$ python -q
>>> import numpy as np
>>> np.set_printoptions(precision=2, suppress=True, linewidth=120, legacy="1.25")
>>> E = np.load("layer9.npy")
>>> E
array([[-0.38,  0.69, -0.25,  0.04,  0.52,  0.17, -0.14],
       [-0.47, -0.01, -0.28,  0.2 , -0.66,  0.21, -0.42],
       [-0.56, -0.41, -0.37, -0.15,  0.14, -0.03,  0.57],
       [-0.47, -0.34,  0.61,  0.22,  0.34, -0.11, -0.35],
       [-0.14,  0.06,  0.35, -0.78, -0.12,  0.48, -0.02],
       [-0.28,  0.46,  0.35, -0.07, -0.36, -0.58,  0.32],
       [ 0.  ,  0.13,  0.33,  0.52, -0.11,  0.58,  0.5 ]])
>>> np.round(E.T @ E, 2) + 0
array([[1., 0., 0., 0., 0., 0., 0.],
       [0., 1., 0., 0., 0., 0., 0.],
       [0., 0., 1., 0., 0., 0., 0.],
       [0., 0., 0., 1., 0., 0., 0.],
       [0., 0., 0., 0., 1., 0., 0.],
       [0., 0., 0., 0., 0., 1., 0.],
       [0., 0., 0., 0., 0., 0., 1.]])
>>> np.round(E @ E.T, 2) + 0
array([[1., 0., 0., 0., 0., 0., 0.],
       [0., 1., 0., 0., 0., 0., 0.],
       [0., 0., 1., 0., 0., 0., 0.],
       [0., 0., 0., 1., 0., 0., 0.],
       [0., 0., 0., 0., 1., 0., 0.],
       [0., 0., 0., 0., 0., 1., 0.],
       [0., 0., 0., 0., 0., 0., 1.]])
>>> np.round(E[:, 0] @ E[:, 4], 2)
0.0
>>> rng = np.random.default_rng(299580)
>>> idx = rng.permutation(7)
>>> idx
array([0, 5, 2, 1, 6, 3, 4])
>>> M2 = E[idx][:, idx]
>>> np.round(np.trace(M2), 2)
-0.73
>>> np.sort(np.abs(np.linalg.eigvals(M2)))
array([1., 1., 1., 1., 1., 1., 1.])
>>> round(np.linalg.det(M2), 2), np.round(np.linalg.det(E[idx]), 2)
(1.0, -1.0)
>>> np.diag(M2)
array([-0.38, -0.58, -0.37, -0.01,  0.5 ,  0.22, -0.12])
>>> np.allclose(E, E.T)
False
>>> (E - E.T) / 2
array([[ 0.  ,  0.58,  0.16,  0.26,  0.33,  0.23, -0.07],
       [-0.58,  0.  ,  0.07,  0.27, -0.36, -0.13, -0.27],
       [-0.16, -0.07,  0.  , -0.38, -0.11, -0.19,  0.12],
       [-0.26, -0.27,  0.38,  0.  ,  0.56, -0.02, -0.44],
       [-0.33,  0.36,  0.11, -0.56,  0.  ,  0.42,  0.04],
       [-0.23,  0.13,  0.19,  0.02, -0.42,  0.  , -0.13],
       [ 0.07,  0.27, -0.12,  0.44, -0.04,  0.13,  0.  ]])
>>> np.sort(np.abs(np.linalg.eigvals(E)))
array([1., 1., 1., 1., 1., 1., 1.])
>>> np.allclose(E @ E.T, E.T @ E)
True
